>>> import numpy as np
>>> np.set_printoptions(suppress=True, linewidth=200)
>>> def rnd(a):
...     return np.round(a, 3) + 0
... 
>>> X = np.load("block12.npy")
>>> X
array([[ 1, -1,  1, -1,  1, -1,  1, -1],
       [ 1, -1, -1,  1, -1,  1,  1, -1],
       [ 1,  1,  1,  1,  1,  1,  1,  1],
       [ 1, -1,  1, -1, -1,  1, -1,  1],
       [ 1,  1,  1,  1, -1, -1, -1, -1],
       [ 1,  1, -1, -1, -1, -1,  1,  1],
       [ 1, -1, -1,  1,  1, -1, -1,  1],
       [ 1,  1, -1, -1,  1,  1, -1, -1]])
>>> out = np.linalg.inv(X)
>>> out
array([[ 0.125,  0.125,  0.125,  0.125,  0.125,  0.125,  0.125,  0.125],
       [-0.125, -0.125,  0.125, -0.125,  0.125,  0.125, -0.125,  0.125],
       [ 0.125, -0.125,  0.125,  0.125,  0.125, -0.125, -0.125, -0.125],
       [-0.125,  0.125,  0.125, -0.125,  0.125, -0.125,  0.125, -0.125],
       [ 0.125, -0.125,  0.125, -0.125, -0.125, -0.125,  0.125,  0.125],
       [-0.125,  0.125,  0.125,  0.125, -0.125, -0.125, -0.125,  0.125],
       [ 0.125,  0.125,  0.125, -0.125, -0.125,  0.125, -0.125, -0.125],
       [-0.125, -0.125,  0.125,  0.125, -0.125,  0.125,  0.125, -0.125]])
>>> (np.abs(out) > 1e-9).astype(int)
array([[1, 1, 1, 1, 1, 1, 1, 1],
       [1, 1, 1, 1, 1, 1, 1, 1],
       [1, 1, 1, 1, 1, 1, 1, 1],
       [1, 1, 1, 1, 1, 1, 1, 1],
       [1, 1, 1, 1, 1, 1, 1, 1],
       [1, 1, 1, 1, 1, 1, 1, 1],
       [1, 1, 1, 1, 1, 1, 1, 1],
       [1, 1, 1, 1, 1, 1, 1, 1]])
>>> rnd(np.linalg.det(X) * out)
array([[-512., -512., -512., -512., -512., -512., -512., -512.],
       [ 512.,  512., -512.,  512., -512., -512.,  512., -512.],
       [-512.,  512., -512., -512., -512.,  512.,  512.,  512.],
       [ 512., -512., -512.,  512., -512.,  512., -512.,  512.],
       [-512.,  512., -512.,  512.,  512.,  512., -512., -512.],
       [ 512., -512., -512., -512.,  512.,  512.,  512., -512.],
       [-512., -512., -512.,  512.,  512., -512.,  512.,  512.],
       [ 512.,  512., -512., -512.,  512., -512., -512.,  512.]])
>>> rnd(np.linalg.inv(out))
array([[ 1., -1.,  1., -1.,  1., -1.,  1., -1.],
       [ 1., -1., -1.,  1., -1.,  1.,  1., -1.],
       [ 1.,  1.,  1.,  1.,  1.,  1.,  1.,  1.],
       [ 1., -1.,  1., -1., -1.,  1., -1.,  1.],
       [ 1.,  1.,  1.,  1., -1., -1., -1., -1.],
       [ 1.,  1., -1., -1., -1., -1.,  1.,  1.],
       [ 1., -1., -1.,  1.,  1., -1., -1.,  1.],
       [ 1.,  1., -1., -1.,  1.,  1., -1., -1.]])
>>> out = X[0, 0] * X[1:] - np.outer(X[1:, 0], X[0])
>>> out
array([[ 0,  0, -2,  2, -2,  2,  0,  0],
       [ 0,  2,  0,  2,  0,  2,  0,  2],
       [ 0,  0,  0,  0, -2,  2, -2,  2],
       [ 0,  2,  0,  2, -2,  0, -2,  0],
       [ 0,  2, -2,  0, -2,  0,  0,  2],
       [ 0,  0, -2,  2,  0,  0, -2,  2],
       [ 0,  2, -2,  0,  0,  2, -2,  0]])
>>> X[:, 0] / X[0, 0]
array([1., 1., 1., 1., 1., 1., 1., 1.])
>>> np.linalg.matrix_rank(out), np.linalg.matrix_rank(X)
(np.int64(7), np.int64(8))
>>> out = np.array([[-3, -2, 0],
...     [1, 1, 2],
...     [3, 0, 2],
...     [-5, 4, 5],
...     [-2, -3, -1],
...     [3, 3, -3],
...     [0, 2, -5],
...     [-2, -2, 2]])
>>> X @ out
array([[  1,  -9, -10],
       [ -5,  11,  -8],
       [ -5,   3,   2],
       [  7,  -5,   0],
       [ -3,   3,  16],
       [ -3,  -5,  -4],
       [-19,  -9,  10],
       [  3,  -5,  -6]])
>>> np.vstack([X, out.T]).shape
(11, 8)
>>> np.linalg.matrix_rank(np.vstack([X, out.T]))
np.int64(8)
>>> data = np.loadtxt("mat.csv", delimiter=",")
>>> data
array([[0., 3., 2., 0.],
       [0., 0., 3., 1.],
       [0., 0., 0., 1.],
       [0., 0., 0., 0.]])
>>> rnd(np.sort(np.linalg.eigvals(data)))
array([0., 0., 0., 0.])
>>> rnd(np.linalg.matrix_power(data - np.diag(np.diag(data)), 4))
array([[0., 0., 0., 0.],
       [0., 0., 0., 0.],
       [0., 0., 0., 0.],
       [0., 0., 0., 0.]])
>>> [int(np.linalg.matrix_rank(np.linalg.matrix_power(data, p))) for p in range(1, 5)]
[3, 2, 1, 0]
>>> np.linalg.matrix_rank(data - data[0, 0] * np.eye(4))
np.int64(3)
>>> data @ data
array([[0., 0., 9., 5.],
       [0., 0., 0., 3.],
       [0., 0., 0., 0.],
       [0., 0., 0., 0.]])
>>> rnd(np.abs(np.linalg.eigvals(data)).max())
np.float64(0.0)
>>> (data + data.T) / 2
array([[0. , 1.5, 1. , 0. ],
       [1.5, 0. , 1.5, 0.5],
       [1. , 1.5, 0. , 0.5],
       [0. , 0.5, 0.5, 0. ]])
>>> np.allclose(data, data.T)
False
>>> np.trace(data)
np.float64(0.0)
>>> np.unique(data.round(6), axis=0).shape
(4, 4)
>>> try:
...     np.linalg.inv(data)
... except np.linalg.LinAlgError as e:
...     print(e)
... 
Singular matrix
>>> np.allclose(data[:-1].T @ np.linalg.lstsq(data[:-1].T, data[-1])[0], data[-1])
True
>>> np.abs(np.diag(np.linalg.qr(data)[1])) > 1e-9
array([False, False, False, False])
>>> rnd(np.trace(np.linalg.pinv(data) @ data))
np.float64(3.0)
>>> m1 = np.loadtxt("arr.csv", delimiter=",")
>>> rnd(m1)
array([[-0.355, -0.261, -0.195,  0.699],
       [-0.591, -0.133,  0.299, -0.087],
       [ 0.325, -0.42 , -0.24 ,  0.167],
       [ 0.   , -0.151,  0.142, -0.239],
       [ 0.   ,  0.151,  0.688,  0.209],
       [-0.089, -0.272,  0.073,  0.245],
       [-0.177, -0.055,  0.305, -0.049],
       [-0.089,  0.67 , -0.284,  0.194],
       [-0.532,  0.174, -0.294, -0.239],
       [-0.03 , -0.267, -0.116, -0.455],
       [-0.296, -0.255, -0.206, -0.108]])
>>> Z = m1[[6, 5]].astype(float)
>>> for _ in range(3):
...     z = np.linalg.norm(m1[:, None] - Z, axis=-1).argmin(axis=1)
...     Z = np.array([m1[z == j].mean(axis=0) for j in range(2)])
... 
>>> z
array([1, 0, 1, 0, 0, 1, 0, 0, 0, 0, 1])
>>> rnd(Z[1] - Z[0])
array([ 0.099, -0.358, -0.248,  0.346])
>>> np.abs(Z[1] - Z[0]).argmax()
np.int64(1)
>>> J = np.loadtxt("sample5.csv", delimiter=",")
>>> J
array([[-1.95,  2.  ,  1.  , -1.  ,  3.  ,  0.  ,  0.  , -2.  ,  2.  , -1.  ,  1.  ],
       [ 3.  ,  3.05,  2.  ,  1.  ,  0.  ,  1.  ,  3.  ,  0.  , -3.  ,  0.  , -3.  ],
       [ 3.  ,  2.  , -2.95,  0.  ,  2.  ,  0.  , -1.  ,  3.  , -2.  , -3.  , -1.  ],
       [ 0.  , -3.  , -1.  , -0.95,  3.  ,  1.  , -3.  , -2.  , -2.  ,  0.  , -3.  ],
       [ 0.  ,  3.  , -2.  , -1.  ,  3.05, -2.  ,  2.  ,  2.  , -3.  , -1.  , -2.  ],
       [-2.  ,  3.  , -2.  ,  2.  ,  3.  , -0.95,  0.  , -1.  ,  1.  ,  2.  , -2.  ],
       [ 0.  ,  2.  ,  3.  , -2.  , -1.  , -2.  ,  3.05, -2.  ,  1.  , -1.  ,  1.  ],
       [ 3.  , -3.  ,  1.  , -1.  , -1.  ,  0.  ,  3.  , -2.95, -2.  ,  0.  ,  0.  ],
       [ 2.  , -3.  ,  0.  ,  2.  , -2.  ,  2.  ,  3.  , -2.  , -2.95,  3.  ,  2.  ],
       [-3.  ,  2.  ,  1.  , -3.  , -2.  ,  2.  , -1.  ,  1.  , -3.  , -2.95,  1.  ],
       [-2.  ,  2.  ,  1.  , -1.  ,  3.  ,  0.  ,  0.  , -2.  ,  2.  , -1.  ,  1.05]])
>>> u = np.array([2, 0])
>>> np.convolve(J[5], u)
array([-4. ,  6. , -4. ,  4. ,  6. , -1.9,  0. , -2. ,  2. ,  4. , -4. ,  0. ])
>>> np.polyval(u, J[5])
array([-4. ,  6. , -4. ,  4. ,  6. , -1.9,  0. , -2. ,  2. ,  4. , -4. ])
